% python3 -q
>>> import numpy as np
>>> import numpy.linalg as la
>>> np.set_printoptions(precision=2, suppress=True, linewidth=120)
>>> tidy = lambda a: np.round(a, 2) + 0
>>> r0 = np.array([-3, -2, 0, 4])
>>> mat = 5 * np.eye(4) + np.outer(r0, r0)
>>> mat
array([[ 14.,   6.,   0., -12.],
       [  6.,   9.,   0.,  -8.],
       [  0.,   0.,   5.,   0.],
       [-12.,  -8.,   0.,  21.]])
>>> # equal to its transpose
>>> A2 = mat[0, 0] * mat[1:] - np.outer(mat[1:, 0], mat[0])
>>> A2
array([[  0.,  90.,   0., -40.],
       [  0.,   0.,  70.,   0.],
       [  0., -40.,   0., 150.]])
>>> tidy(mat[:, 0] / mat[0, 0])
array([ 1.  ,  0.43,  0.  , -0.86])
>>> np.flatnonzero(~A2.round(6).any(axis=1))
array([], dtype=int64)
>>> vec = np.array([1, -2, 0, -2])
>>> target = mat @ vec
>>> target
array([ 26.,   4.,   0., -38.])
>>> tidy(la.solve(mat.T, mat[3]))
array([0., 0., 0., 1.])
>>> tidy(la.solve(mat, target))
array([ 1., -2.,  0., -2.])
>>> tidy(la.solve(mat, target + mat[:, 2]))
array([ 1., -2.,  1., -2.])
>>> tidy(la.solve(mat, mat[:, 3]))
array([0., 0., 0., 1.])
>>> A2 = np.array([[1, 1, 3], [0, 2, 3], [2, 0, 1]])
>>> m1 = np.tril(A2)
>>> m1
array([[1, 0, 0],
       [0, 2, 0],
       [2, 0, 1]])
>>> np.prod(np.diag(m1)), tidy(la.det(m1))
(np.int64(2), np.float64(2.0))
>>> la.matrix_rank(m1 - m1[0, 0] * np.eye(3))
np.int64(2)
>>> [int(la.matrix_rank(la.matrix_power(m1, p))) for p in range(1, 4)]
[3, 3, 3]
>>> tidy(np.sort(la.eigvals(m1)))
array([1., 1., 2.])
>>> np.allclose(m1, m1.T)
False
>>> np.allclose(m1 @ m1.T, m1.T @ m1)
False
>>> (m1 + m1.T) / 2
array([[1., 0., 1.],
       [0., 2., 0.],
       [1., 0., 1.]])
>>> tidy(np.sort(la.eigvals(m1).real))
array([1., 1., 2.])
>>> (la.matrix_power((m1 != 0) + (m1.T != 0) + np.eye(3), 3) > 0).astype(int)
array([[1, 0, 1],
       [0, 1, 0],
       [1, 0, 1]])
>>> tidy(la.det(m1))
np.float64(2.0)
>>> (m1 != 0).astype(int)
array([[1, 0, 0],
       [0, 1, 0],
       [1, 0, 1]])
>>> ev, evecs = la.eig(m1)
>>> ev
array([1., 1., 2.])
>>> np.prod(ev)
np.float64(2.0)
>>> tidy(np.sort(la.eigvals(la.inv(m1))))
array([0.5, 1. , 1. ])
>>> C = np.array([[1.0, -0.4, 0.3]])
>>> rng = np.random.default_rng(2298)
>>> arr = np.array([[3],
...     [2],
...     [0],
...     [1],
...     [1],
...     [1],
...     [2],
...     [2],
...     [3],
...     [1],
...     [1],
...     [1],
...     [3],
...     [1],
...     [3]]) @ C + 0.02 * rng.normal(size=(15, 3))
>>> tidy(arr)
array([[ 3.01, -1.2 ,  0.88],
       [ 2.01, -0.8 ,  0.57],
       [-0.01, -0.02,  0.  ],
       [ 0.97, -0.38,  0.29],
       [ 1.01, -0.42,  0.28],
       [ 0.99, -0.44,  0.3 ],
       [ 2.01, -0.81,  0.58],
       [ 2.  , -0.79,  0.61],
       [ 2.97, -1.2 ,  0.9 ],
       [ 1.02, -0.39,  0.3 ],
       [ 1.03, -0.4 ,  0.3 ],
       [ 0.97, -0.39,  0.28],
       [ 3.01, -1.21,  0.9 ],
       [ 0.97, -0.38,  0.31],
       [ 2.99, -1.19,  0.93]])
>>> C = arr[[4, 8]].astype(float)
>>> for _ in range(3):
...     lab = la.norm(arr[:, None] - C, axis=-1).argmin(axis=1)
...     C = np.array([arr[lab == j].mean(axis=0) for j in range(2)])
... 
>>> lab
array([1, 1, 0, 0, 0, 0, 1, 1, 1, 0, 0, 0, 1, 0, 1])
>>> tidy(C)
array([[ 0.87, -0.35,  0.26],
       [ 2.57, -1.03,  0.77]])
>>> tidy(C[1] - C[0])
array([ 1.7 , -0.68,  0.51])
>>> np.abs(C[1] - C[0]).argmax()
np.int64(0)
>>> np.bincount(lab)
array([8, 7])
>>> data = np.load("block3.npy")
>>> tidy(data)
array([[-0.41,  0.76, -0.45, -0.2 ,  0.07],
       [-0.47, -0.63, -0.48, -0.38, -0.02],
       [ 0.71, -0.03, -0.69,  0.04,  0.13],
       [ 0.24,  0.05,  0.29, -0.76,  0.53],
       [-0.24, -0.11, -0.05,  0.49,  0.83]])
>>> tidy(data @ data.T)
array([[1., 0., 0., 0., 0.],
       [0., 1., 0., 0., 0.],
       [0., 0., 1., 0., 0.],
       [0., 0., 0., 1., 0.],
       [0., 0., 0., 0., 1.]])
>>> tidy(la.norm(data, axis=0))
array([1., 1., 1., 1., 1.])
>>> tidy(data.T @ data)
array([[1., 0., 0., 0., 0.],
       [0., 1., 0., 0., 0.],
       [0., 0., 1., 0., 0.],
       [0., 0., 0., 1., 0.],
       [0., 0., 0., 0., 1.]])
